% python3 -q
>>> import numpy as np
>>> import numpy.linalg as la
>>> np.set_printoptions(precision=2, suppress=True, linewidth=140, floatmode="fixed")
>>> X = np.loadtxt("case2.csv", delimiter=",")
>>> X
array([[ 3.88, -1.60, -1.28],
       [ 4.16, -2.58, -3.55],
       [ 1.90, -0.32, -1.78],
       [ 6.67, -2.02, -3.44],
       [ 3.27, -3.62, -1.65],
       [ 4.98, -3.02, -1.64],
       [-5.12, -5.82, -0.22],
       [ 1.21, -0.53, -1.82],
       [ 1.85, -1.60, -2.01],
       [ 3.20, -0.93, -2.10],
       [ 4.37, -2.78, -3.48],
       [ 3.62, -3.59, -5.24],
       [-2.61, -4.27,  1.01],
       [ 4.52, -2.68, -2.71],
       [-3.19, -4.38,  1.78],
       [-4.12, -5.15,  2.14],
       [ 0.52, -0.16, -1.73],
       [ 1.24, -0.48, -1.16],
       [ 1.76, -1.15, -2.28],
       [ 5.26, -2.06, -3.48],
       [ 1.85, -1.82, -3.07],
       [ 5.14, -2.68, -2.43],
       [ 3.98, -1.53,  0.06],
       [ 2.56, -1.29,  0.58],
       [ 1.68, -1.51, -1.83]])
>>> D = la.norm(X[:, None] - X[None], axis=-1)
>>> D.shape
(25, 25)
>>> (D + 1e9 * np.eye(25)).round(6).argmin(axis=1)
array([ 9, 10,  7, 19,  5, 21, 15, 17, 24,  0,  1,  1, 14, 21, 12, 14,  7,  7,  8, 10, 18, 13,  0, 22,  8])
>>> D.mean(axis=1).argmax()
np.int64(6)
>>> np.flatnonzero(D[5] < D.mean() / 2)
array([ 0,  1,  4,  5, 10, 13, 19, 21])
>>> idx = X[:, 1] > np.median(X[:, 1])
>>> f = X[idx].mean(axis=0) - X[~idx].mean(axis=0)
>>> np.argsort(-np.abs(f).round(6), kind="stable")
array([1, 2, 0])
>>> ((X - X.mean(axis=0)) @ f > 0).astype(int)
array([1, 0, 1, 1, 0, 0, 0, 1, 1, 1, 0, 0, 0, 0, 0, 0, 1, 1, 1, 1, 1, 0, 1, 1, 1])
>>> W0 = np.array([[3, 2, -2, 0], [-3, -2, 3, -3], [-3, -3, -2, -2]])
>>> W0
array([[ 3,  2, -2,  0],
       [-3, -2,  3, -3],
       [-3, -3, -2, -2]])
>>> vec = np.array([2, 2, -1, 2])
>>> h1 = np.maximum(W0 @ vec, 0)
>>> np.flatnonzero(h1 > 1e-9)
array([0])
>>> print(np.tanh(W0 @ vec))
[ 1.00 -1.00 -1.00]
>>> f = np.array([-1, -3])
>>> np.cross(W0[2, :3], W0[0, :3])
array([ 10, -12,   3])
>>> np.convolve(W0[2], f)
array([ 3, 12, 11,  8,  6])
>>> np.array([np.convolve(row, f, "same") for row in W0])
array([[ -3, -11,  -4,   6],
       [  3,  11,   3,  -6],
       [  3,  12,  11,   8]])
>>> np.round(la.norm(W0) ** 2 / la.norm(W0, 2) ** 2, 2)
np.float64(1.33)
>>> la.norm(W0, axis=1)
array([4.12, 5.57, 5.10])
>>> round(la.norm(W0, 2), 2)
np.float64(7.47)
>>> W0[0] @ W0[2]
np.int64(-11)
>>> round(la.norm(W0, "nuc"), 2)
np.float64(13.2)
>>> blk = np.stack([W0, 3 * W0, W0[::-1]])
>>> print(la.matrix_rank(blk))
[3 3 3]
>>> np.einsum("bij,cij->bc", blk, blk)
array([[ 74, 222,   9],
       [222, 666,  27],
       [  9,  27,  74]])
>>> (blk @ W0.T).shape
(3, 3, 3)
>>> K = np.tanh(np.array([[-1.3],
...     [0.6],
...     [0.8],
...     [-1.4],
...     [-0.5],
...     [0.9],
...     [-1.6],
...     [0.8],
...     [-1.3],
...     [0.3],
...     [0.0],
...     [1.6],
...     [1.2],
...     [1.3],
...     [-0.8],
...     [0.0],
...     [-0.7],
...     [1.0],
...     [1.2],
...     [-0.4],
...     [0.5],
...     [-0.6],
...     [-0.8]]) @ np.array([[-1.1, 0.4, -1.1]]))
>>> K
array([[ 0.89, -0.48,  0.89],
       [-0.58,  0.24, -0.58],
       [-0.71,  0.31, -0.71],
       [ 0.91, -0.51,  0.91],
       [ 0.50, -0.20,  0.50],
       [-0.76,  0.35, -0.76],
       [ 0.94, -0.56,  0.94],
       [-0.71,  0.31, -0.71],
       [ 0.89, -0.48,  0.89],
       [-0.32,  0.12, -0.32],
       [ 0.00,  0.00,  0.00],
       [-0.94,  0.56, -0.94],
       [-0.87,  0.45, -0.87],
       [-0.89,  0.48, -0.89],
       [ 0.71, -0.31,  0.71],
       [ 0.00,  0.00,  0.00],
       [ 0.65, -0.27,  0.65],
       [-0.80,  0.38, -0.80],
       [-0.87,  0.45, -0.87],
       [ 0.41, -0.16,  0.41],
       [-0.50,  0.20, -0.50],
       [ 0.58, -0.24,  0.58],
       [ 0.71, -0.31,  0.71]])
>>> # row 7 repeats row 2
>>> vec = np.array([-2, 1, 2])
>>> (K @ vec).argmax()
np.int64(11)
>>> print(la.norm(K @ vec) <= la.norm(K, 2) * la.norm(vec) + 1e-9)
True
>>> K @ (2 * vec)
array([-0.96,  0.47,  0.62, -1.02, -0.39,  0.69, -1.13,  0.62, -0.96,  0.24,  0.00,  1.13,  0.89,  0.96, -0.62,  0.00, -0.55,  0.76,  0.89,
       -0.32,  0.39, -0.47, -0.62])
>>> K @ np.ones(3)
array([ 1.31, -0.92, -1.10,  1.32,  0.80, -1.17,  1.32, -1.10,  1.31, -0.52,  0.00, -1.32, -1.29, -1.31,  1.10,  0.00,  1.02, -1.22, -1.29,
        0.67, -0.80,  0.92,  1.10])
>>> K @ vec
array([-0.48,  0.24,  0.31, -0.51, -0.20,  0.35, -0.56,  0.31, -0.48,  0.12,  0.00,  0.56,  0.45,  0.48, -0.31,  0.00, -0.27,  0.38,  0.45,
       -0.16,  0.20, -0.24, -0.31])
>>> K * vec
array([[-1.78, -0.48,  1.78],
       [ 1.16,  0.24, -1.16],
       [ 1.41,  0.31, -1.41],
       [-1.82, -0.51,  1.82],
       [-1.00, -0.20,  1.00],
       [ 1.51,  0.35, -1.51],
       [-1.89, -0.56,  1.89],
       [ 1.41,  0.31, -1.41],
       [-1.78, -0.48,  1.78],
       [ 0.64,  0.12, -0.64],
       [-0.00,  0.00,  0.00],
       [ 1.89,  0.56, -1.89],
       [ 1.73,  0.45, -1.73],
       [ 1.78,  0.48, -1.78],
       [-1.41, -0.31,  1.41],
       [-0.00,  0.00,  0.00],
       [-1.29, -0.27,  1.29],
       [ 1.60,  0.38, -1.60],
       [ 1.73,  0.45, -1.73],
       [-0.83, -0.16,  0.83],
       [ 1.00,  0.20, -1.00],
       [-1.16, -0.24,  1.16],
       [-1.41, -0.31,  1.41]])
>>> Uu, sigma, vt = la.svd(K)
>>> sigma.round(2) + 0
array([5.10, 0.21, 0.00])
>>> Y = Uu[:, :2] @ np.diag(sigma[:2]) @ vt[:2]
>>> round(float(np.abs(K - Y).max()), 2)
0.0
>>> Y
array([[ 0.89, -0.48,  0.89],
       [-0.58,  0.24, -0.58],
       [-0.71,  0.31, -0.71],
       [ 0.91, -0.51,  0.91],
       [ 0.50, -0.20,  0.50],
       [-0.76,  0.35, -0.76],
       [ 0.94, -0.56,  0.94],
       [-0.71,  0.31, -0.71],
       [ 0.89, -0.48,  0.89],
       [-0.32,  0.12, -0.32],
       [ 0.00,  0.00,  0.00],
       [-0.94,  0.56, -0.94],
       [-0.87,  0.45, -0.87],
       [-0.89,  0.48, -0.89],
       [ 0.71, -0.31,  0.71],
       [ 0.00,  0.00,  0.00],
       [ 0.65, -0.27,  0.65],
       [-0.80,  0.38, -0.80],
       [-0.87,  0.45, -0.87],
       [ 0.41, -0.16,  0.41],
       [-0.50,  0.20, -0.50],
       [ 0.58, -0.24,  0.58],
       [ 0.71, -0.31,  0.71]])
>>> rank = la.matrix_rank(K)
>>> rank
np.int64(2)
>>> ns = la.svd(K)[2][rank:].T
>>> np.round(ns[:, 0] / ns[np.abs(ns[:, 0]).round(6).argmax(), 0], 2) + 0
array([ 1.00,  0.00, -1.00])
>>> print([int(la.matrix_rank(K[:, :j + 1])) for j in range(3)])
[1, 2, 2]
>>> np.round(K @ ns, 2) + 0
array([[0.00],
       [0.00],
       [0.00],
       [0.00],
       [0.00],
       [0.00],
       [0.00],
       [0.00],
       [0.00],
       [0.00],
       [0.00],
       [0.00],
       [0.00],
       [0.00],
       [0.00],
       [0.00],
       [0.00],
       [0.00],
       [0.00],
       [0.00],
       [0.00],
       [0.00],
       [0.00]])
>>> np.round(ns @ ns.T, 2) + 0
array([[ 0.50,  0.00, -0.50],
       [ 0.00,  0.00,  0.00],
       [-0.50,  0.00,  0.50]])
>>> print([int(la.matrix_rank(K[:i])) for i in range(1, len(K) + 1)])
[1, 2, 2, 2, 2, 2, 2, 2, 2, 2, 2, 2, 2, 2, 2, 2, 2, 2, 2, 2, 2, 2, 2]
>>> idx = K[:, 1] > np.median(K[:, 1])
>>> f = K[idx].mean(axis=0) - K[~idx].mean(axis=0)
>>> (((K - K.mean(axis=0)) @ f > 0) == idx).mean()
np.float64(1.0)
>>> ((K - K.mean(axis=0)) @ f > 0).astype(int)
array([0, 1, 1, 0, 0, 1, 0, 1, 0, 1, 0, 1, 1, 1, 0, 0, 0, 1, 1, 0, 1, 0, 0])
